% python3 -q
>>> import numpy as np
>>> np.set_printoptions(precision=1, suppress=True, linewidth=200)
>>> tidy = lambda a: np.round(a, 1) + 0
>>> K = np.load("layer10.npy")
>>> K
array([[ 0.3, -0.3, -0.6, -0.6,  0.9,  0.2, -1.7,  0.2,  0.1, -1.4],
       [ 1.2, -1. , -0.9,  0.2, -1.1,  2.1, -0.8, -1. ,  0.5,  0.1],
       [ 1.2,  1.4,  1.1,  0. , -0.3, -0.4, -0.6, -0.5, -0.3, -0.3],
       [-0.2,  1.3, -2.8,  0.4,  0.2, -0.3,  1.1,  0.1,  2.6,  0.6],
       [ 0.2, -0.8,  1.8,  0.6,  0.7,  0.4, -0.3,  0. , -0.3, -1.4],
       [-0.1, -0.4,  1.9, -1. , -0.1, -1.4, -0.2,  0.6,  0.9,  1.3],
       [-0.3, -0.2,  1. , -1.3,  1.1, -0.2, -1.2,  0.8, -0.8,  0.2],
       [-0.7, -1.2, -0.1,  0.7,  1.2,  1. ,  0.3,  0.6, -1.4, -0.1],
       [-1.4,  0.2, -2.3,  0.6,  1.5, -0.6, -0.2,  0.8,  0.7,  2.4],
       [-2.5,  2.5, -6. ,  2. , -1. ,  0. ,  6.5, -1. , -4.5, -7. ],
       [-0.9,  0. ,  0.5, -1.1,  0.1,  2.1,  1.2, -0.7,  0.6, -0.7],
       [-0.8,  0. , -1.1, -0.6,  0.6, -2.1, -0.1,  0.6, -1.2,  0.2],
       [ 0.7,  2. , -0.3, -0.4,  0.6,  0.3, -0.6,  1.3,  0.4,  0.8],
       [-0.8, -0.2, -0.7,  0.9, -0.8, -1.7, -0.6,  0.8,  0.5, -0.6],
       [-0.3,  0.4, -1.1,  1.4,  1. , -0.8, -1.5, -0.6,  1.2, -0.3],
       [ 1.3, -1.3, -1.5,  0.4, -0.1,  1. , -0.3,  0.1, -0.8, -1.7],
       [-0.2, -1.4,  1.4, -0.1, -1.6, -0.1,  1.7,  0.1,  0.1, -0.6],
       [-0.1,  0.4, -0.8,  0.8, -0.8,  0.1,  0. ,  0.5, -0.8, -2.1],
       [ 1.2,  1.8, -1.1, -0.5, -0.2,  0. , -1.2,  0.5, -0.6,  1.3],
       [-0.8, -0.4, -0.2,  1.5, -0.7,  0.5, -0.7, -0.6, -2.3, -0.2],
       [-0.9,  1.4,  0.7,  0. ,  1. ,  1. , -1. ,  0. ,  0.9,  1.3],
       [-0.8,  0. , -0.5,  0.2,  0.6, -0.1,  0. ,  0.8,  0. , -0.1],
       [-1.3, -0.8,  1.5, -0.3, -0.2,  0.4,  1.8,  0.7, -1.8, -0.7],
       [-0.7,  0. ,  0.3, -0.2,  0.2,  0.9,  0. , -0.8, -0.1, -0.5],
       [ 0.8, -1.2,  0.3, -1.4,  0.8,  0.4,  0.1,  0.8,  0.8, -0.1],
       [-1.8, -0.1,  1.9, -0.6, -0.2,  0.8, -1.8,  0.2,  0.7, -2.6],
       [ 0. , -0.5, -0.9, -1.7,  1.8, -2.3,  0.6, -2.2,  0.3, -0.4],
       [ 2. , -0.9, -0.7, -1.3,  0.7, -0.2,  0.7, -0.9, -1.6, -0.2],
       [-0.9,  0. , -0.6, -0.1,  1.2, -1.1,  1.5,  1. ,  0. , -0.3],
       [-0.5,  1.1, -0.2, -0.3,  0.3,  1.3,  0. ,  1.6,  0.8, -0.7],
       [-0.7, -1.9, -1.4,  1.1,  1. , -0.1, -0.3, -0.1, -1. , -0.5],
       [ 0.6, -1.1,  0.3, -0.8, -1.3, -0.7,  0.1,  1.9, -2.1,  0.9]])
>>> # row 9 is much longer than the rest
>>> rng = np.random.default_rng(6418)
>>> lab = rng.permutation(10)
>>> M2 = K[:, lab] * rng.choice([-1, 1], 10)
>>> M2
array([[-0.2,  0.3,  1.7,  0.2,  0.3,  0.6, -0.6, -0.1, -1.4, -0.9],
       [-2.1,  1.2,  0.8, -1. ,  1. ,  0.9,  0.2, -0.5,  0.1,  1.1],
       [ 0.4,  1.2,  0.6, -0.5, -1.4, -1.1,  0. ,  0.3, -0.3,  0.3],
       [ 0.3, -0.2, -1.1,  0.1, -1.3,  2.8,  0.4, -2.6,  0.6, -0.2],
       [-0.4,  0.2,  0.3,  0. ,  0.8, -1.8,  0.6,  0.3, -1.4, -0.7],
       [ 1.4, -0.1,  0.2,  0.6,  0.4, -1.9, -1. , -0.9,  1.3,  0.1],
       [ 0.2, -0.3,  1.2,  0.8,  0.2, -1. , -1.3,  0.8,  0.2, -1.1],
       [-1. , -0.7, -0.3,  0.6,  1.2,  0.1,  0.7,  1.4, -0.1, -1.2],
       [ 0.6, -1.4,  0.2,  0.8, -0.2,  2.3,  0.6, -0.7,  2.4, -1.5],
       [-0. , -2.5, -6.5, -1. , -2.5,  6. ,  2. ,  4.5, -7. ,  1. ],
       [-2.1, -0.9, -1.2, -0.7, -0. , -0.5, -1.1, -0.6, -0.7, -0.1],
       [ 2.1, -0.8,  0.1,  0.6, -0. ,  1.1, -0.6,  1.2,  0.2, -0.6],
       [-0.3,  0.7,  0.6,  1.3, -2. ,  0.3, -0.4, -0.4,  0.8, -0.6],
       [ 1.7, -0.8,  0.6,  0.8,  0.2,  0.7,  0.9, -0.5, -0.6,  0.8],
       [ 0.8, -0.3,  1.5, -0.6, -0.4,  1.1,  1.4, -1.2, -0.3, -1. ],
       [-1. ,  1.3,  0.3,  0.1,  1.3,  1.5,  0.4,  0.8, -1.7,  0.1],
       [ 0.1, -0.2, -1.7,  0.1,  1.4, -1.4, -0.1, -0.1, -0.6,  1.6],
       [-0.1, -0.1, -0. ,  0.5, -0.4,  0.8,  0.8,  0.8, -2.1,  0.8],
       [-0. ,  1.2,  1.2,  0.5, -1.8,  1.1, -0.5,  0.6,  1.3,  0.2],
       [-0.5, -0.8,  0.7, -0.6,  0.4,  0.2,  1.5,  2.3, -0.2,  0.7],
       [-1. , -0.9,  1. ,  0. , -1.4, -0.7,  0. , -0.9,  1.3, -1. ],
       [ 0.1, -0.8, -0. ,  0.8, -0. ,  0.5,  0.2, -0. , -0.1, -0.6],
       [-0.4, -1.3, -1.8,  0.7,  0.8, -1.5, -0.3,  1.8, -0.7,  0.2],
       [-0.9, -0.7, -0. , -0.8, -0. , -0.3, -0.2,  0.1, -0.5, -0.2],
       [-0.4,  0.8, -0.1,  0.8,  1.2, -0.3, -1.4, -0.8, -0.1, -0.8],
       [-0.8, -1.8,  1.8,  0.2,  0.1, -1.9, -0.6, -0.7, -2.6,  0.2],
       [ 2.3,  0. , -0.6, -2.2,  0.5,  0.9, -1.7, -0.3, -0.4, -1.8],
       [ 0.2,  2. , -0.7, -0.9,  0.9,  0.7, -1.3,  1.6, -0.2, -0.7],
       [ 1.1, -0.9, -1.5,  1. , -0. ,  0.6, -0.1, -0. , -0.3, -1.2],
       [-1.3, -0.5, -0. ,  1.6, -1.1,  0.2, -0.3, -0.8, -0.7, -0.3],
       [ 0.1, -0.7,  0.3, -0.1,  1.9,  1.4,  1.1,  1. , -0.5, -1. ],
       [ 0.7,  0.6, -0.1,  1.9,  1.1, -0.3, -0.8,  2.1,  0.9,  1.3]])
>>> U, _, VT = np.linalg.svd(K.T @ M2)
>>> lab
array([5, 0, 6, 7, 1, 2, 3, 8, 9, 4])
>>> M2 = np.c_[K[:, :4] @ np.array([[-1, 3, 3, 3], [-3, 3, -3, 3], [-2, 0, 0, 0], [-1, 0, -1, 1]]), np.array([1, -3, 0, 2, 1, -3, -3, 3, -2, -3, 1, 3, 2, 2, 3, -1, 0, -2, 3, 2, 0, -2, -2, -1, -1, -2, 2, -3, -1, -1, -3, -1])]
>>> tidy(M2)
array([[  2.4,   0. ,   2.4,  -0.6,   1. ],
       [  3.4,   0.6,   6.4,   0.8,  -3. ],
       [ -7.6,   7.8,  -0.6,   7.8,   0. ],
       [  1.5,   3.3,  -4.9,   3.7,   2. ],
       [ -2. ,  -1.8,   2.4,  -1.2,   1. ],
       [ -1.5,  -1.5,   1.9,  -2.5,  -3. ],
       [  0.2,  -1.5,   1. ,  -2.8,  -3. ],
       [  3.8,  -5.7,   0.8,  -5. ,   3. ],
       [  4.8,  -3.6,  -5.4,  -3. ,  -2. ],
       [  5. ,   0. , -17. ,   2. ,  -3. ],
       [  1. ,  -2.7,  -1.6,  -3.8,   1. ],
       [  3.6,  -2.4,  -1.8,  -3. ,   3. ],
       [ -5.7,   8.1,  -3.5,   7.7,   2. ],
       [  1.9,  -3. ,  -2.7,  -2.1,   2. ],
       [ -0.1,   0.3,  -3.5,   1.7,   3. ],
       [  5.2,   0. ,   7.4,   0.4,  -1. ],
       [  1.7,  -4.8,   3.7,  -4.9,   0. ],
       [ -0.3,   0.9,  -2.3,   1.7,  -2. ],
       [ -3.9,   9. ,  -1.3,   8.5,   3. ],
       [  0.9,  -3.6,  -2.7,  -2.1,   2. ],
       [ -4.7,   1.5,  -6.9,   1.5,   0. ],
       [  1.6,  -2.4,  -2.6,  -2.2,  -2. ],
       [  1. ,  -6.3,  -1.2,  -6.6,  -2. ],
       [  0.3,  -2.1,  -1.9,  -2.3,  -1. ],
       [  3.6,  -1.2,   7.4,  -2.6,  -1. ],
       [ -1.1,  -5.7,  -4.5,  -6.3,  -2. ],
       [  5. ,  -1.5,   3.2,  -3.2,   2. ],
       [  3.4,   3.3,  10. ,   2. ,  -3. ],
       [  2.2,  -2.7,  -2.6,  -2.8,  -1. ],
       [ -2.1,   1.8,  -4.5,   1.5,  -1. ],
       [  8.1,  -7.8,   2.5,  -6.7,  -3. ],
       [  2.9,  -1.5,   5.9,  -2.3,  -1. ]])
>>> np.linalg.matrix_rank(np.c_[K, M2])
np.int64(11)
>>> tidy(np.linalg.lstsq(K, M2[:, 0])[0])
array([-1., -3., -2., -1.,  0.,  0.,  0.,  0.,  0.,  0.])
>>> tidy(np.linalg.norm(M2 - K @ np.linalg.lstsq(K, M2)[0], axis=0))
array([ 0. ,  0. ,  0. ,  0. , 10.2])
>>> np.linalg.matrix_rank(M2)
np.int64(5)
>>> O, R = np.linalg.qr(K)
>>> np.trace(O @ O.T)
np.float64(10.0)
>>> tidy(O.T @ O)
array([[1., 0., 0., 0., 0., 0., 0., 0., 0., 0.],
       [0., 1., 0., 0., 0., 0., 0., 0., 0., 0.],
       [0., 0., 1., 0., 0., 0., 0., 0., 0., 0.],
       [0., 0., 0., 1., 0., 0., 0., 0., 0., 0.],
       [0., 0., 0., 0., 1., 0., 0., 0., 0., 0.],
       [0., 0., 0., 0., 0., 1., 0., 0., 0., 0.],
       [0., 0., 0., 0., 0., 0., 1., 0., 0., 0.],
       [0., 0., 0., 0., 0., 0., 0., 1., 0., 0.],
       [0., 0., 0., 0., 0., 0., 0., 0., 1., 0.],
       [0., 0., 0., 0., 0., 0., 0., 0., 0., 1.]])
>>> O.shape, R.shape
((32, 10), (10, 10))
>>> dist = np.linalg.norm(K[:, None] - K[None], axis=-1)
>>> tidy(np.linalg.norm(K, axis=1))
array([ 2.6,  3.3,  2.4,  4.3,  2.7,  3.1,  2.6,  2.7,  4.1, 12.9,  3.1,  3. ,  2.8,  2.7,  3. ,  3.2,  3.1,  2.7,  3.1,  3.2,  3. ,  1.4,  3.5,  1.5,  2.5,  4.3,  4.2,  3.4,  2.7,  2.7,  3.1,  3.6])
>>> np.unravel_index(dist.round(6).argmax(), dist.shape)
(np.int64(5), np.int64(9))
>>> (dist + 1e9 * np.eye(32)).round(6).argmin(axis=1)
array([21, 15, 23,  8, 23,  6, 21, 30, 21, 17, 23, 28, 18, 21, 13, 17, 22, 15, 12,  7, 12, 28, 16, 10,  6,  4, 11, 15, 21, 21,  7,  6])
>>> tidy(dist[12])
array([ 3.6,  4.7,  3. ,  4.2,  4.5,  4. ,  3.4,  4.4,  4.2, 13.9,  4.6,  4. ,  0. ,  4.1,  3.9,  4.9,  5.4,  4.2,  2. ,  5. ,  2.7,  2.9,  5.4,  3.7,  3.7,  5.5,  5.7,  4.8,  3.9,  2.5,  5.2,  4.7])
>>> np.linalg.matrix_rank(dist ** 2)
np.int64(12)
>>> cov = np.cov(K, rowvar=False)
>>> tidy(np.median(K, axis=0))
array([-0.3, -0.2, -0.4, -0.1,  0.2,  0. , -0.2,  0.2,  0. , -0.3])
>>> tidy(K.std(axis=0))
array([1. , 1.1, 1.5, 0.9, 0.9, 1. , 1.5, 0.8, 1.3, 1.6])
>>> tidy(np.polyfit(K[:, 0], K[:, 6], 1))
array([-0.6, -0.1])
>>> tidy(np.corrcoef(K[:, 0], K[:, 6])[0, 1])
np.float64(-0.4)
>>> tidy(cov)
array([[ 1. , -0.2,  0.3, -0.3,  0. ,  0.1, -0.6,  0. ,  0.2,  0.6],
       [-0.2,  1.2, -0.6,  0.2,  0. ,  0. ,  0.3,  0. ,  0.1, -0.2],
       [ 0.3, -0.6,  2.4, -0.7,  0. ,  0.2, -1.2,  0.3,  0.6,  0.9],
       [-0.3,  0.2, -0.7,  0.8, -0.2,  0.1,  0.3, -0.1, -0.3, -0.5],
       [ 0. ,  0. ,  0. , -0.2,  0.7, -0.2, -0.3,  0. ,  0.3,  0.4],
       [ 0.1,  0. ,  0.2,  0.1, -0.2,  1.1, -0.1,  0. ,  0. , -0.3],
       [-0.6,  0.3, -1.2,  0.3, -0.3, -0.1,  2.2, -0.2, -1. , -1.4],
       [ 0. ,  0. ,  0.3, -0.1,  0. ,  0. , -0.2,  0.7,  0.1,  0.4],
       [ 0.2,  0.1,  0.6, -0.3,  0.3,  0. , -1. ,  0.1,  1.7,  1.1],
       [ 0.6, -0.2,  0.9, -0.5,  0.4, -0.3, -1.4,  0.4,  1.1,  2.5]])
>>> cov.shape
(10, 10)
>>> np.argsort(-K.std(axis=0).round(6), kind="stable")
array([9, 2, 6, 8, 1, 5, 0, 3, 4, 7])
>>> tidy(np.corrcoef(K.T))
array([[ 1. , -0.2,  0.2, -0.4,  0. ,  0.1, -0.4,  0. ,  0.2,  0.4],
       [-0.2,  1. , -0.4,  0.2,  0. ,  0. ,  0.2,  0. ,  0.1, -0.1],
       [ 0.2, -0.4,  1. , -0.5,  0. ,  0.1, -0.5,  0.2,  0.3,  0.4],
       [-0.4,  0.2, -0.5,  1. , -0.2,  0.1,  0.2, -0.1, -0.3, -0.4],
       [ 0. ,  0. ,  0. , -0.2,  1. , -0.2, -0.3, -0.1,  0.3,  0.3],
       [ 0.1,  0. ,  0.1,  0.1, -0.2,  1. ,  0. ,  0. ,  0. , -0.2],
       [-0.4,  0.2, -0.5,  0.2, -0.3,  0. ,  1. , -0.2, -0.5, -0.6],
       [ 0. ,  0. ,  0.2, -0.1, -0.1,  0. , -0.2,  1. ,  0.1,  0.3],
       [ 0.2,  0.1,  0.3, -0.3,  0.3,  0. , -0.5,  0.1,  1. ,  0.5],
       [ 0.4, -0.1,  0.4, -0.4,  0.3, -0.2, -0.6,  0.3,  0.5,  1. ]])
>>> np.argwhere(np.triu(np.abs(np.corrcoef(K.T)) > 0.8, 1))
array([], shape=(0, 2), dtype=int64)
